$ python3 -q
>>> import numpy as np
>>> np.set_printoptions(precision=1, suppress=True, linewidth=140, sign=" ")
>>> X = np.loadtxt("block15.csv", delimiter=",")
>>> print(X)
[[-2.2  1.  -1.7]
 [-0.3 -2.7 -1.3]
 [-2.  -0.8  2.1]]
>>> Y = np.array([[4, 1], [5, 3]])
>>> cent = np.kron(Y, X)
>>> print(np.round(np.linalg.norm(cent, 2), 1), round(np.linalg.norm(Y, 2) * np.linalg.norm(X, 2), 1))
21.2 21.2
>>> print(np.linalg.matrix_rank(cent))
6
>>> u = np.array([-2, -2, -2])
>>> Y = X + np.outer(u, np.eye(3)[1])
>>> print(round(float(np.linalg.det(Y) / np.linalg.det(X)), 1), round(1 + np.linalg.solve(X, u)[1], 1))
1.5 1.5
>>> print(np.linalg.matrix_rank(Y - X))
1
>>> rng = np.random.default_rng(420068)
>>> lab = rng.permutation(3)
>>> print(lab)
[ 2  0  1]
>>> Y = X[lab][:, lab]
>>> print(np.diag(Y))
[ 2.1 -2.2 -2.7]
>>> print(round(np.linalg.det(Y), 1), np.round(np.linalg.det(X[lab]), 1))
27.0 27.0
>>> print(Y)
[[ 2.1 -2.  -0.8]
 [-1.7 -2.2  1. ]
 [-1.3 -0.3 -2.7]]
>>> print(np.linalg.norm(Y, axis=1))
[ 3.  3.  3.]
>>> print(np.round(np.linalg.norm(Y, "nuc"), 1))
9.0
>>> print(np.round(np.linalg.norm(Y, 1), 1), round(np.linalg.norm(Y, np.inf), 1))
5.1 5.0
>>> Y = X + rng.integers(-2, 3, (3, 2)) @ rng.integers(-2, 3, (2, 3))
>>> print(Y)
[[-1.2  2.  -2.7]
 [-0.3 -2.7 -1.3]
 [-2.  -1.8  2.1]]
>>> print(np.linalg.matrix_rank(Y - X, tol=1e-8))
2
>>> print(np.linalg.svd(Y - X, compute_uv=False))
[ 1.8  0.8  0. ]
>>> print(np.abs(Y - X).sum(axis=1))
[ 3.  0.  1.]
>>> M = np.loadtxt("m.csv", delimiter=",")
>>> print(M)
[[ 1.  2.  0.  0.  0.  0.  0.  0.  0.  0.]
 [ 2.  2.  2.  0.  0.  0.  0.  0.  0.  0.]
 [ 0.  2.  0.  2.  0.  0.  0.  0.  0.  0.]
 [ 0.  0.  2.  2.  2.  0.  0.  0.  0.  0.]
 [ 0.  0.  0.  2. -2.  2.  0.  0.  0.  0.]
 [ 0.  0.  0.  0.  2.  1.  2.  0.  0.  0.]
 [ 0.  0.  0.  0.  0.  2.  1.  2.  0.  0.]
 [ 0.  0.  0.  0.  0.  0.  2. -2.  2.  0.]
 [ 0.  0.  0.  0.  0.  0.  0.  2.  0.  2.]
 [ 0.  0.  0.  0.  0.  0.  0.  0.  2.  0.]]
>>> print([round(float(np.linalg.det(M[:i, :i])), 2) + 0 for i in range(1, 11)])
[1.0, -2.0, -4.0, 0.0, 16.0, 16.0, -48.0, 32.0, 192.0, -128.0]
>>> print(np.round(np.linalg.eigvalsh(M).min(), 1))
-4.3
>>> try:
...     np.linalg.cholesky(M)
... except np.linalg.LinAlgError as e:
...     print(e)
... 
Matrix is not positive definite
>>> print(np.all(np.linalg.eigvalsh(M) > 0))
False
>>> x = np.array([2, 5, 1, 4, 4, 4, 1, 0, 1, 2])
>>> print(np.linalg.norm(M @ x) <= np.linalg.norm(M, 2) * np.linalg.norm(x) + 1e-9)
True
>>> print(M @ (2 * x))
[ 24.  32.  36.  36.  16.  28.  18.   8.   8.   4.]
>>> print((M * x).sum(axis=1))
[ 12.  16.  18.  18.   8.  14.   9.   4.   4.   2.]
>>> print(np.round(np.abs(np.linalg.svd(M)[2][-1]), 1) + 0)
[ 0.6  0.3  0.3  0.3  0.   0.4  0.2  0.2  0.   0.2]
>>> print([round(float(x), 1) for x in np.linalg.svd(M, compute_uv=False)[:3]])
[4.7, 4.3, 3.9]
>>> W0 = np.loadtxt("sample4.csv", delimiter=",")
>>> print(W0)
[[-1.  2.  4.  4.  2. -1.  2.  1.  3.  5.  3.]
 [ 0.  3.  5.  5.  3.  0.  3.  2.  4.  6.  4.]
 [-6. -3. -1. -1. -3. -6. -3. -4. -2.  0. -2.]
 [-5. -2.  0.  0. -2. -5. -2. -3. -1.  1. -1.]
 [ 2.  5.  7.  7.  5.  2.  5.  4.  6.  8.  6.]
 [-3.  0.  2.  2.  0. -3.  0. -1.  1.  3.  1.]
 [-3.  0.  2.  2.  0. -3.  0. -1.  1.  3.  1.]
 [-8. -5. -3. -3. -5. -8. -5. -6. -4. -2. -4.]]
>>> U, sigma, vt = np.linalg.svd(W0)
>>> print(sigma.round(1) + 0)
[ 29.   17.3   0.    0.    0.    0.    0.    0. ]
>>> print(np.argmax(sigma[:-1] / (sigma[1:] + 1e-6)) + 1)
2
>>> Y = U[:, :2] @ np.diag(sigma[:2]) @ vt[:2]
>>> print(round(float(np.abs(W0 - Y).max()), 1))
0.0
>>> print(np.round(np.linalg.norm(W0 - Y, 2), 1), np.round(sigma[2], 1))
0.0 0.0
>>> print(np.linalg.matrix_rank(Y))
2
>>> print(Y.round(1) + 0)
[[-1.  2.  4.  4.  2. -1.  2.  1.  3.  5.  3.]
 [ 0.  3.  5.  5.  3.  0.  3.  2.  4.  6.  4.]
 [-6. -3. -1. -1. -3. -6. -3. -4. -2.  0. -2.]
 [-5. -2.  0.  0. -2. -5. -2. -3. -1.  1. -1.]
 [ 2.  5.  7.  7.  5.  2.  5.  4.  6.  8.  6.]
 [-3.  0.  2.  2.  0. -3.  0. -1.  1.  3.  1.]
 [-3.  0.  2.  2.  0. -3.  0. -1.  1.  3.  1.]
 [-8. -5. -3. -3. -5. -8. -5. -6. -4. -2. -4.]]
>>> print(W0.sum(axis=1))
[ 24.  35. -31. -20.  57.   2.   2. -53.]
>>> print(np.count_nonzero(W0))
77
>>> print(np.unravel_index(np.abs(W0).argmax(), W0.shape))
(np.int64(4), np.int64(9))
>>> print(W0.mean(axis=0))
[-3.  0.  2.  2.  0. -3.  0. -1.  1.  3.  1.]
>>> W0[8]
Traceback (most recent call last):
  File "<python-input-53>", line 1, in <module>
    W0[8]
    ~~^^^
IndexError: index 8 is out of bounds for axis 0 with size 8
>>> print(W0.sum(axis=0))
[-24.   0.  16.  16.   0. -24.   0.  -8.   8.  24.   8.]
>>> print(np.round(np.linalg.norm(W0), 1))
33.8
>>> print(W0 - W0[0])
[[ 0.  0.  0.  0.  0.  0.  0.  0.  0.  0.  0.]
 [ 1.  1.  1.  1.  1.  1.  1.  1.  1.  1.  1.]
 [-5. -5. -5. -5. -5. -5. -5. -5. -5. -5. -5.]
 [-4. -4. -4. -4. -4. -4. -4. -4. -4. -4. -4.]
 [ 3.  3.  3.  3.  3.  3.  3.  3.  3.  3.  3.]
 [-2. -2. -2. -2. -2. -2. -2. -2. -2. -2. -2.]
 [-2. -2. -2. -2. -2. -2. -2. -2. -2. -2. -2.]
 [-7. -7. -7. -7. -7. -7. -7. -7. -7. -7. -7.]]
>>> u = np.array([-3, 1, 3, -2, -1, 0, 1, 0, 2])
>>> J = np.array([np.roll(u, i) for i in range(9)])
>>> print(J)
[[-3  1  3 -2 -1  0  1  0  2]
 [ 2 -3  1  3 -2 -1  0  1  0]
 [ 0  2 -3  1  3 -2 -1  0  1]
 [ 1  0  2 -3  1  3 -2 -1  0]
 [ 0  1  0  2 -3  1  3 -2 -1]
 [-1  0  1  0  2 -3  1  3 -2]
 [-2 -1  0  1  0  2 -3  1  3]
 [ 3 -2 -1  0  1  0  2 -3  1]
 [ 1  3 -2 -1  0  1  0  2 -3]]
>>> rank = np.linalg.matrix_rank(W0)
>>> print(rank)
2
>>> null = np.linalg.svd(W0)[2][rank:].T
>>> print([int(np.linalg.matrix_rank(W0[:, :j + 1])) for j in range(11)])
[1, 2, 2, 2, 2, 2, 2, 2, 2, 2, 2]
>>> print(null.shape)
(11, 9)
>>> print([int(np.linalg.matrix_rank(W0[:i])) for i in range(1, len(W0) + 1)])
[1, 2, 2, 2, 2, 2, 2, 2]
>>> print([int(np.linalg.matrix_rank(np.delete(W0, i, axis=0))) for i in range(8)])
[2, 2, 2, 2, 2, 2, 2, 2]
>>> Y = J / np.sqrt((J ** 2).mean(axis=1, keepdims=True))
>>> print(np.linalg.matrix_rank(Y) == np.linalg.matrix_rank(J))
True
>>> lab = rng.permutation(9)
>>> print(lab)
[ 2  7  5  0  6  3  4  8  1]
>>> Y = J[lab][:, lab]
>>> print(np.allclose(Y, J))
False
>>> print(round(np.linalg.det(Y), 1), round(np.linalg.det(J[lab]), 1))
127429.0 127429.0
>>> print(np.diag(Y))
[-3 -3 -3 -3 -3 -3 -3 -3 -3]
>>> E = np.load("out4.npy")
>>> print(E)
[[  0   0   0   0]
 [  5  -6   0 -15]
 [  5  -6   0 -15]
 [  0   0   0   0]
 [ -3 -13  15  -4]
 [ -3 -13   8  -8]
 [ -3 -13   8  -8]
 [  0   0   0   0]
 [ -6  -3  -4  -9]
 [  0   0   7   4]
 [ -7  -5   2  -1]
 [  1   2  -6  -8]
 [ -7  -5   2  -1]
 [ -7  -5   2  -1]
 [  4  -8   6  -7]
 [ -6  -3   3  -5]
 [  0   0   0   0]
 [ -7  -5   2  -1]
 [ -6  -3  -4  -9]
 [  0   0   0   0]
 [  5  -6   0 -15]
 [  1   2  -6  -8]
 [ -7  -5   9   3]
 [  0   0   0   0]
 [  0   0   0   0]
 [  5  -6   7 -11]
 [  0   0   0   0]
 [  0   0   0   0]]
>>> Y = np.c_[E[:, :1] @ np.array([[-5]]), np.array([4, 0, 3, 1, 2, 4, 1, 2, 0, 4, 0, 4, 3, 5, 0, 2, 0, 2, 4, 2, 0, 0, 3, 1, 4, 4, 0, 2])]
>>> print(Y)
[[  0   4]
 [-25   0]
 [-25   3]
 [  0   1]
 [ 15   2]
 [ 15   4]
 [ 15   1]
 [  0   2]
 [ 30   0]
 [  0   4]
 [ 35   0]
 [ -5   4]
 [ 35   3]
 [ 35   5]
 [-20   0]
 [ 30   2]
 [  0   0]
 [ 35   2]
 [ 30   4]
 [  0   2]
 [-25   0]
 [ -5   0]
 [ 35   3]
 [  0   1]
 [  0   4]
 [-25   4]
 [  0   0]
 [  0   2]]
>>> print(np.round(np.linalg.norm(Y - E @ np.linalg.lstsq(E, Y)[0], axis=0), 1) + 0)
[  0.   10.3]
>>> print(np.linalg.matrix_rank(np.c_[E, Y]))
5
>>> print(np.round(np.linalg.lstsq(E, Y[:, 0])[0], 1) + 0)
[-5.  0.  0.  0.]
